$ python -q
>>> import numpy as np
>>> import numpy.linalg as la
>>> np.set_printoptions(precision=4, suppress=True, linewidth=120, legacy="1.25")
>>> W2 = np.array([[2, -2, 0, 3, -2, 0], [-2, -1, -1, 0, 1, 2], [1, -3, 3, 3, -2, 1]])
>>> feats = np.repeat(W2, 47 // 3, axis=0)
>>> rng = np.random.default_rng(82398)
>>> feats = feats + 0.05 * rng.normal(size=feats.shape)
>>> print(feats)
[[ 2.0692 -1.9433  0.0518  2.9752 -1.9377 -0.0017]
 [ 1.9967 -1.9596 -0.0033  3.0655 -1.9901  0.0855]
 [ 1.984  -1.9049  0.0048  2.9821 -1.9995  0.0574]
 [ 1.9171 -1.9899 -0.0541  2.9904 -2.0491 -0.0345]
 [ 2.0933 -2.0335 -0.1214  3.0215 -1.9899  0.0722]
 [ 1.9707 -1.9278  0.0529  2.9322 -2.0068  0.018 ]
 [ 2.0005 -1.9402 -0.0402  2.9048 -1.9403  0.051 ]
 [ 2.0639 -2.0547  0.0717  3.0172 -2.027   0.0042]
 [ 1.9767 -1.9602  0.0759  3.082  -1.99   -0.0809]
 [ 2.0345 -1.9631 -0.1146  2.9873 -2.0029  0.0342]
 [ 2.0236 -2.0627 -0.0678  2.9237 -1.9315  0.0708]
 [ 1.9741 -2.0736  0.0627  3.0099 -2.1033 -0.0335]
 [ 1.893  -2.0221 -0.0103  2.9431 -1.9403 -0.0644]
 [ 1.9767 -1.9754  0.0699  3.0757 -2.054   0.0871]
 [ 2.1031 -2.0956  0.0378  2.9319 -2.0036  0.0544]
 [-2.0218 -1.0718 -0.9631 -0.0217  1.0649  2.0185]
 [-2.0584 -0.9266 -0.9825  0.0841  0.9846  1.9088]
 [-1.9533 -0.9428 -1.0791  0.0113  0.9698  1.9334]
 [-1.9329 -1.0594 -0.9149 -0.0112  1.0419  1.937 ]
 [-1.9225 -1.0362 -0.9481 -0.0563  1.0067  1.8893]
 [-1.996  -0.9709 -0.9616 -0.0642  1.0153  1.9342]
 [-1.985  -0.9685 -0.9799  0.0499  1.088   1.9277]
 [-1.986  -1.1005 -0.9965 -0.0628  0.9472  1.9872]
 [-2.0057 -0.965  -0.9895  0.0076  1.0489  1.9394]
 [-1.9875 -1.0037 -1.1167 -0.0262  0.9895  1.9621]
 [-1.9551 -1.008  -1.0025  0.0559  1.0651  1.9934]
 [-1.967  -1.0289 -0.9623  0.0714  0.8353  1.9326]
 [-2.1046 -0.9911 -1.0108 -0.0008  0.9675  2.0862]
 [-1.9919 -0.9767 -0.9977  0.0138  1.0948  2.0013]
 [-1.9213 -1.0277 -1.0311 -0.0162  0.9475  2.0126]
 [ 0.9962 -2.9503  2.9954  2.969  -2.0444  0.9665]
 [ 1.0874 -3.0011  3.0306  3.0007 -2.0083  1.0572]
 [ 1.0447 -2.9581  3.0242  3.0404 -1.9762  1.0105]
 [ 1.0396 -2.958   2.9065  2.9738 -1.8959  1.1036]
 [ 1.0305 -3.052   3.0329  3.072  -2.0167  1.0104]
 [ 0.9551 -3.0881  2.9588  3.0376 -1.9565  1.0019]
 [ 1.0285 -3.0655  2.9105  2.979  -2.0743  1.0598]
 [ 1.0348 -3.0095  2.9891  3.0974 -2.0652  0.9931]
 [ 1.0119 -2.9652  3.0623  2.9662 -1.9393  0.9192]
 [ 1.0676 -2.9957  3.0416  2.9585 -2.0152  1.0016]
 [ 0.9638 -2.9694  3.0091  2.9881 -1.9611  1.034 ]
 [ 1.0753 -2.9314  2.9996  2.9828 -1.9357  0.9718]
 [ 0.9116 -3.0504  3.0141  3.0033 -1.9476  1.0016]
 [ 1.0454 -3.059   3.0612  2.9105 -1.9786  1.052 ]
 [ 1.0031 -2.9402  2.9939  2.9934 -1.8921  1.0031]]
>>> dist = la.norm(feats[:, None] - feats[None], axis=-1)
>>> print((dist + 1e9 * np.eye(45)).round(6).argmin(axis=1))
[ 5 13  5 12  9  2  2 14  7  4  6  7  3  1  7 28 23 24 19 18 23 23 29 21 17 28 29 15 25 22 39 39 31 44 37 42 31 34 41
 31 44 44 35 39 41]
>>> dist.shape
(45, 45)
>>> la.matrix_rank(dist ** 2)
8
>>> np.unravel_index(dist.round(6).argmax(), dist.shape)
(24, 34)
>>> print(dist[21].round(6).argsort(kind="stable")[:4])
[21 23 28 25]
>>> W0 = np.load("x.npy")
>>> W0
array([[-0.28,  0.  , -0.02, -0.06,  0.24, -0.2 ,  0.18,  0.18, -0.14, -0.04,  0.22],
       [ 0.84,  0.  ,  0.06,  0.18, -0.72,  0.6 , -0.54, -0.54,  0.42,  0.12, -0.66],
       [-1.4 ,  0.  , -0.1 , -0.3 ,  1.2 , -1.  ,  0.9 ,  0.9 , -0.7 , -0.2 ,  1.1 ],
       [-0.42,  0.  , -0.03, -0.09,  0.36, -0.3 ,  0.27,  0.27, -0.21, -0.06,  0.33],
       [-0.56,  0.  , -0.04, -0.12,  0.48, -0.4 ,  0.36,  0.36, -0.28, -0.08,  0.44],
       [-0.14,  0.  , -0.01, -0.03,  0.12, -0.1 ,  0.09,  0.09, -0.07, -0.02,  0.11],
       [-1.4 ,  0.  , -0.1 , -0.3 ,  1.2 , -1.  ,  0.9 ,  0.9 , -0.7 , -0.2 ,  1.1 ],
       [ 1.26,  0.  ,  0.09,  0.27, -1.08,  0.9 , -0.81, -0.81,  0.63,  0.18, -0.99]])
>>> U, sv, vt = la.svd(W0)
>>> sv.round(4) + 0
array([5.2225, 0.    , 0.    , 0.    , 0.    , 0.    , 0.    , 0.    ])
>>> A2 = U[:, :1] @ np.diag(sv[:1]) @ vt[:1]
>>> round(la.norm(W0 - A2) / la.norm(W0), 4)
0.0
